$ python -q
>>> import numpy as np
>>> np.set_printoptions(precision=2, suppress=True, linewidth=200, floatmode="fixed")
>>> feats = np.load("block19.npy")
>>> feats
array([[ 0,  4, -3, -1, -3,  0],
       [-2, -3,  1, -5, -5, -2],
       [-1, -2, -2,  4, -1, -5],
       [-1, -2, -2,  4, -1, -5],
       [ 3,  5, -5,  5,  2,  1],
       [ 3,  5, -2,  3,  5,  3],
       [-5, -2, -1,  2, -4,  5],
       [-2,  0,  4, -2, -3,  5],
       [ 0,  4, -5, -3, -4, -2],
       [ 2,  1,  3, -1,  1, -4],
       [ 1, -2,  0,  2, -1, -3],
       [ 2, -2, -2,  2,  2,  3]])
>>> x0 = np.array([3, 8, 5, -4, 4, 1])
>>> rhs = feats @ x0
>>> np.linalg.solve(feats.T @ feats, feats.T @ rhs)
array([ 3.00,  8.00,  5.00, -4.00,  4.00,  1.00])
>>> np.linalg.lstsq(feats, rhs)[0]
array([ 3.00,  8.00,  5.00, -4.00,  4.00,  1.00])
>>> rng = np.random.default_rng(74)
>>> rhs = rhs + 0.02 * rng.normal(size=12)
>>> rhs
array([  9.00, -27.00, -53.99, -54.00,  12.98,  49.99, -55.00,  15.00,   1.00,  33.02, -27.97, -16.98])
>>> beta, *_ = np.linalg.lstsq(feats, rhs)
>>> beta
array([ 3.01,  8.00,  5.00, -4.00,  3.99,  1.00])
>>> beta.round()
array([ 3.00,  8.00,  5.00, -4.00,  4.00,  1.00])
>>> np.round(feats.T @ (rhs - feats @ beta), 2) + 0
array([0.00, 0.00, 0.00, 0.00, 0.00, 0.00])
>>> def softmax(z):
...     e = np.exp(z - z.max(axis=-1, keepdims=True))
...     return e / e.sum(axis=-1, keepdims=True)
... 
>>> softmax(feats).sum(axis=1)
array([1.00, 1.00, 1.00, 1.00, 1.00, 1.00, 1.00, 1.00, 1.00, 1.00, 1.00, 1.00])
>>> np.round(softmax(feats[2]), 2) + 0
array([0.01, 0.00, 0.00, 0.98, 0.01, 0.00])
>>> np.round(softmax(10 * feats[2]), 2) + 0
array([0.00, 0.00, 0.00, 1.00, 0.00, 0.00])
>>> S = feats @ feats.T / np.sqrt(6)
>>> softmax(S)[2] @ feats
array([-1.00, -2.00, -2.00,  4.00, -1.00, -5.00])
>>> A2 = np.c_[feats[:, :5] @ np.array([[1, 2, 1, 1, 4],
...     [4, 5, 0, 4, 5],
...     [5, 4, 3, 3, 1],
...     [1, 3, 0, 2, 2],
...     [3, 3, 2, 2, 2]]), np.array([0, 1, 0, 2, 2, 2, 0, 0, 0, 0, 1, 0])]
>>> A2
array([[ -9,  -4, -15,  -1,   9,   0],
       [-29, -45,  -9, -31, -42,   1],
       [-18, -11,  -9,  -9, -10,   0],
       [-18, -11,  -9,  -9, -10,   2],
       [  9,  32,  -8,  22,  46,   2],
       [ 31,  47,   7,  33,  51,   2],
       [-28, -30, -16, -20, -35,   0],
       [  7,  -3,   4,   0, -14,   0],
       [-24, -21, -23, -13,   1,   0],
       [ 23,  21,  13,  15,  16,   0],
       [ -8,  -5,  -1,  -5,  -4,   1],
       [ -8,  -2,   0,  -4,   4,   0]])
>>> np.round(np.linalg.lstsq(feats, A2[:, 0])[0], 2) + 0
array([1.00, 4.00, 5.00, 1.00, 3.00, 0.00])
>>> np.linalg.norm(np.linalg.qr(feats)[0].T @ A2, axis=0) ** 2 / ((A2 ** 2).sum(axis=0) + 1e-12)
array([1.00, 1.00, 1.00, 1.00, 1.00, 0.44])
>>> W2 = feats[[6, 0]].astype(float)
>>> for _ in range(7):
...     lab = np.linalg.norm(feats[:, None] - W2, axis=-1).argmin(axis=1)
...     W2 = np.array([feats[lab == j].mean(axis=0) for j in range(2)])
... 
>>> lab
array([1, 0, 1, 1, 1, 1, 0, 0, 1, 1, 1, 1])
>>> np.abs(W2[1] - W2[0]).argmax()
np.int64(0)
>>> W2
array([[-3.00, -1.67,  1.33, -1.67, -4.00,  2.67],
       [ 1.00,  1.22, -2.00,  1.67,  0.00, -1.33]])
>>> np.bincount(lab)
array([3, 9])
>>> x0 = np.array([5, -4, -9, 9, 7, -9])
>>> np.linalg.norm(W2 @ x0) <= np.linalg.norm(W2, 2) * np.linalg.norm(x0) + 1e-9
np.True_
>>> (W2 @ x0).argmax()
np.int64(1)
>>> (W2 * x0).sum(axis=1)
array([-87.33,  45.11])
>>> m1 = np.load("w.npy")
>>> m1
array([[-3,  0,  0,  0,  0],
       [ 0,  1,  0,  0,  0],
       [ 0,  0, -3,  0,  0],
       [ 0,  0,  0,  0,  0],
       [ 0,  0,  0,  0, -2]])
>>> r = np.linalg.matrix_rank(m1)
>>> r
np.int64(4)
>>> ns = np.linalg.svd(m1)[2][r:].T
>>> ns[:, 0] / ns[np.abs(ns[:, 0]).round(6).argmax(), 0]
array([0.00, 0.00, 0.00, 1.00, 0.00])
>>> np.linalg.matrix_rank(m1.T @ m1), np.linalg.matrix_rank(m1 @ m1.T)
(np.int64(4), np.int64(4))
>>> w, V = np.linalg.eigh(m1)
>>> np.abs(V[:, -1])
array([0.00, 1.00, 0.00, 0.00, 0.00])
>>> np.linalg.eigvalsh(m1 + 4 * np.eye(5))
array([1.00, 1.00, 2.00, 4.00, 5.00])
>>> V.T @ m1 @ V
array([[-3.00,  0.00,  0.00,  0.00,  0.00],
       [ 0.00, -3.00,  0.00,  0.00,  0.00],
       [ 0.00,  0.00, -2.00,  0.00,  0.00],
       [ 0.00,  0.00,  0.00,  0.00,  0.00],
       [ 0.00,  0.00,  0.00,  0.00,  1.00]])
>>> (w > 1e-8).sum(), (w < -1e-8).sum()
(np.int64(1), np.int64(3))
>>> np.linalg.eigvalsh(m1 @ m1)
array([0.00, 1.00, 4.00, 9.00, 9.00])
>>> np.abs(V[:, -1]).round(6).argmax()
np.int64(1)
>>> w.sum(), np.trace(m1)
(np.float64(-7.0), np.int64(-7))
>>> V.T @ V
array([[1.00, 0.00, 0.00, 0.00, 0.00],
       [0.00, 1.00, 0.00, 0.00, 0.00],
       [0.00, 0.00, 1.00, 0.00, 0.00],
       [0.00, 0.00, 0.00, 1.00, 0.00],
       [0.00, 0.00, 0.00, 0.00, 1.00]])
>>> np.linalg.svd(m1, compute_uv=False)
array([3.00, 3.00, 2.00, 1.00, 0.00])
>>> left, s, Vh = np.linalg.svd(m1)
>>> s
array([3.00, 3.00, 2.00, 1.00, 0.00])
>>> A2 = left[:, :4] @ np.diag(s[:4]) @ Vh[:4]
>>> np.round(np.linalg.norm(m1 - A2, 2), 2), s[4]
(np.float64(0.0), np.float64(0.0))
>>> np.linalg.matrix_rank(A2)
np.int64(4)
>>> round(float(np.linalg.norm(m1 - A2) / np.linalg.norm(m1)), 2)
0.0
>>> np.linalg.matrix_rank(m1, rtol=0.05)
np.int64(4)
>>> A2
array([[-3.00,  0.00,  0.00,  0.00,  0.00],
       [ 0.00,  1.00,  0.00,  0.00,  0.00],
       [ 0.00,  0.00, -3.00,  0.00,  0.00],
       [ 0.00,  0.00,  0.00,  0.00,  0.00],
       [ 0.00,  0.00,  0.00,  0.00, -2.00]])
>>> X = np.load("out12.npy")
>>> X
array([[-5,  0,  0,  0,  0,  0,  0,  0,  0,  0],
       [ 0,  1,  0,  0,  0,  0,  0,  0,  0,  0],
       [ 0,  0, -3,  0,  0,  0,  0,  0,  0,  0],
       [ 0,  0,  0,  4,  0,  0,  0,  0,  0,  0],
       [ 0,  0,  0,  0, -4,  0,  0,  0,  0,  0],
       [ 0,  0,  0,  0,  0,  2,  0,  0,  0,  0],
       [ 0,  0,  0,  0,  0,  0, -4,  0,  0,  0],
       [ 0,  0,  0,  0,  0,  0,  0, -5,  0,  0],
       [ 0,  0,  0,  0,  0,  0,  0,  0, -4,  0],
       [ 0,  0,  0,  0,  0,  0,  0,  0,  0, -4]])
>>> lab = rng.permutation(10)
>>> lab
array([2, 8, 9, 5, 6, 3, 1, 7, 0, 4])
>>> A2 = X[lab][:, lab]
>>> np.diag(A2)
array([-3, -4, -4,  2, -4,  4,  1, -5, -5, -4])
>>> A2
array([[-3,  0,  0,  0,  0,  0,  0,  0,  0,  0],
       [ 0, -4,  0,  0,  0,  0,  0,  0,  0,  0],
       [ 0,  0, -4,  0,  0,  0,  0,  0,  0,  0],
       [ 0,  0,  0,  2,  0,  0,  0,  0,  0,  0],
       [ 0,  0,  0,  0, -4,  0,  0,  0,  0,  0],
       [ 0,  0,  0,  0,  0,  4,  0,  0,  0,  0],
       [ 0,  0,  0,  0,  0,  0,  1,  0,  0,  0],
       [ 0,  0,  0,  0,  0,  0,  0, -5,  0,  0],
       [ 0,  0,  0,  0,  0,  0,  0,  0, -5,  0],
       [ 0,  0,  0,  0,  0,  0,  0,  0,  0, -4]])
>>> x0 = np.array([1, 1, -1, -1, 1, 1, 2, 0, 2, 0])
>>> h = np.maximum(A2 @ x0, 0)
>>> np.tanh(A2 @ x0)
array([-1.00, -1.00,  1.00, -0.96, -1.00,  1.00,  0.96,  0.00, -1.00,  0.00])
>>> h
array([0, 0, 4, 0, 0, 4, 2, 0, 0, 0])
>>> np.maximum(A2 @ x0, 0) - np.maximum(-A2 @ x0, 0)
array([ -3,  -4,   4,  -2,  -4,   4,   2,   0, -10,   0])
>>> A2.T @ h
array([  0,   0, -16,   0,   0,  16,   2,   0,   0,   0])
>>> E = np.array([[5, 6, 7, 8, 9],
...     [10, 11, 12, 13, 14],
...     [15, 16, 17, 18, 19],
...     [20, 21, 22, 23, 24],
...     [25, 26, 27, 28, 29],
...     [30, 31, 32, 33, 34],
...     [35, 36, 37, 38, 39],
...     [40, 41, 42, 43, 44],
...     [45, 46, 47, 48, 49]])
>>> E
array([[ 5,  6,  7,  8,  9],
       [10, 11, 12, 13, 14],
       [15, 16, 17, 18, 19],
       [20, 21, 22, 23, 24],
       [25, 26, 27, 28, 29],
       [30, 31, 32, 33, 34],
       [35, 36, 37, 38, 39],
       [40, 41, 42, 43, 44],
       [45, 46, 47, 48, 49]])
>>> r = np.linalg.matrix_rank(E)
>>> r
np.int64(2)
>>> ns = np.linalg.svd(E)[2][r:].T
>>> np.linalg.matrix_rank(E.T @ E), np.linalg.matrix_rank(E @ E.T)
(np.int64(2), np.int64(2))
>>> t3 = np.stack([E, 3 * E, E[::-1]])
>>> t3.shape
(3, 9, 5)
>>> t3.sum(axis=0)
array([[ 65,  70,  75,  80,  85],
       [ 80,  85,  90,  95, 100],
       [ 95, 100, 105, 110, 115],
       [110, 115, 120, 125, 130],
       [125, 130, 135, 140, 145],
       [140, 145, 150, 155, 160],
       [155, 160, 165, 170, 175],
       [170, 175, 180, 185, 190],
       [185, 190, 195, 200, 205]])
>>> np.linalg.norm(t3, axis=(1, 2))
array([200.99, 602.96, 200.99])
>>> np.linalg.matrix_rank(t3)
array([2, 2, 2])
>>> (t3 @ E.T).shape
(3, 9, 9)
>>> left, s, Vh = np.linalg.svd(E)
>>> s.round(2) + 0
array([200.94,   4.09,   0.00,   0.00,   0.00])
>>> A2 = left[:, :2] @ np.diag(s[:2]) @ Vh[:2]
>>> np.linalg.matrix_rank(E, rtol=0.05)
np.int64(1)
>>> np.linalg.matrix_rank(A2)
np.int64(2)
>>> np.round(np.abs(E - A2).max(), 2)
np.float64(0.0)
>>> np.abs(np.diag(np.linalg.qr(E)[1])) > 1e-9
array([ True,  True, False, False, False])
>>> np.unique(E.round(6), axis=0).shape
(9, 5)
>>> np.allclose(E[:-1].T @ np.linalg.lstsq(E[:-1].T, E[-1])[0], E[-1])
True
>>> np.round(np.trace(np.linalg.pinv(E) @ E), 2)
np.float64(2.0)
>>> left, s, Vh = np.linalg.svd(E, full_matrices=False)
>>> np.abs(left[:, 0]).round(6).argmax()
np.int64(8)
>>> np.round(left.T @ left, 2) + 0
array([[1.00, 0.00, 0.00, 0.00, 0.00],
       [0.00, 1.00, 0.00, 0.00, 0.00],
       [0.00, 0.00, 1.00, 0.00, 0.00],
       [0.00, 0.00, 0.00, 1.00, 0.00],
       [0.00, 0.00, 0.00, 0.00, 1.00]])
>>> np.abs(Vh[0])
array([0.42, 0.43, 0.45, 0.46, 0.47])
>>> s.round(2) + 0
array([200.94,   4.09,   0.00,   0.00,   0.00])
>>> round(float(np.sqrt((s ** 2).sum())), 2), np.round(np.linalg.norm(E), 2)
(200.99, np.float64(200.99))
>>> A = np.load("test17.npy")
>>> A
array([[ 0, -2, -1,  3,  0,  0, -1,  1,  0,  0,  0, -2],
       [ 0,  0,  0, -1, -3,  0, -1,  1,  3, -1,  1,  1],
       [ 0,  0,  0,  2,  1,  2,  2, -1,  2, -3, -2,  2],
       [ 0,  0,  0,  0, -3,  0, -2,  3, -3, -1,  1, -1],
       [ 0,  0,  0,  0,  0, -2,  2,  1, -2, -1,  0, -2],
       [ 0,  0,  0,  0,  0,  0, -1,  3,  2, -3,  1, -2],
       [ 0,  0,  0,  0,  0,  0,  0,  3, -1, -1, -1, -2],
       [ 0,  0,  0,  0,  0,  0,  0,  0, -3,  2, -2,  3],
       [ 0,  0,  0,  0,  0,  0,  0,  0,  0,  3,  1, -3],
       [ 0,  0,  0,  0,  0,  0,  0,  0,  0,  0, -3,  3],
       [ 0,  0,  0,  0,  0,  0,  0,  0,  0,  0,  0, -2],
       [ 0,  0,  0,  0,  0,  0,  0,  0,  0,  0,  0,  0]])
>>> r = np.linalg.matrix_rank(A)
>>> r
np.int64(10)
>>> ns = np.linalg.svd(A)[2][r:].T
>>> ns.shape
(12, 2)
>>> [int(np.linalg.matrix_rank(np.delete(A, i, axis=0))) for i in range(12)]
[9, 10, 10, 10, 10, 10, 10, 10, 10, 10, 10, 10]
>>> np.round(A @ ns, 2) + 0
array([[0.00, 0.00],
       [0.00, 0.00],
       [0.00, 0.00],
       [0.00, 0.00],
       [0.00, 0.00],
       [0.00, 0.00],
       [0.00, 0.00],
       [0.00, 0.00],
       [0.00, 0.00],
       [0.00, 0.00],
       [0.00, 0.00],
       [0.00, 0.00]])
>>> [int(np.linalg.matrix_rank(A[:i])) for i in range(1, len(A) + 1)]
[1, 2, 3, 4, 5, 6, 7, 8, 9, 10, 10, 10]
>>> A2 = A + rng.integers(-2, 3, (12, 10)) @ rng.integers(-2, 3, (10, 12))
>>> A2
array([[ 10, -14,   0,  -2,  -4,   8,  -3,   1,  -3,  -5,   3,   3],
       [  2,   5,  16,   1,   2,  -9,   6,  -9,  -6,   2,  -3,  -3],
       [ -7,   1,   0,   8,   0, -11,   1,  -8,   2,  -3, -16, -17],
       [-11,   2,  -2,  11,   0,  -6, -12,   1,   3,  -1,   4,  -7],
       [  2,  -2, -13,  -2,  -2,   8,  -2,   4,   6,  -9,  16,   7],
       [  9,  -2,  12,  -9,   7,   5,  12,   0,  -6,  -6,   5,   8],
       [  0,   4,   2,   3,  -4,  -1,   2,  -1,  -5,   0, -10,  -8],
       [ -2,  -1,  -5,  -2,   5,   1,  -4,   2,  -4,  -2,   9,   4],
       [  2,   6,  -2,  -2,  -2,   6,   0,   6,  -7,  10,   2,  11],
       [ -6,  -7,   0,   3,  -2,  -8,  -4,  -2,  10,   4,  -2,   0],
       [ -6,   2,  -9,   2,  -2,  -9,  -7,  -2,  -2,   3,   3,  -7],
       [  6, -12,   8,   3,  -4,  -3,  -2, -14,  -5,  -7,  -3,  -8]])
>>> np.linalg.matrix_rank(A2 - A, tol=1e-8)
np.int64(10)
>>> A2 - A
array([[ 10, -12,   1,  -5,  -4,   8,  -2,   0,  -3,  -5,   3,   5],
       [  2,   5,  16,   2,   5,  -9,   7, -10,  -9,   3,  -4,  -4],
       [ -7,   1,   0,   6,  -1, -13,  -1,  -7,   0,   0, -14, -19],
       [-11,   2,  -2,  11,   3,  -6, -10,  -2,   6,   0,   3,  -6],
       [  2,  -2, -13,  -2,  -2,  10,  -4,   3,   8,  -8,  16,   9],
       [  9,  -2,  12,  -9,   7,   5,  13,  -3,  -8,  -3,   4,  10],
       [  0,   4,   2,   3,  -4,  -1,   2,  -4,  -4,   1,  -9,  -6],
       [ -2,  -1,  -5,  -2,   5,   1,  -4,   2,  -1,  -4,  11,   1],
       [  2,   6,  -2,  -2,  -2,   6,   0,   6,  -7,   7,   1,  14],
       [ -6,  -7,   0,   3,  -2,  -8,  -4,  -2,  10,   4,   1,  -3],
       [ -6,   2,  -9,   2,  -2,  -9,  -7,  -2,  -2,   3,   3,  -5],
       [  6, -12,   8,   3,  -4,  -3,  -2, -14,  -5,  -7,  -3,  -8]])
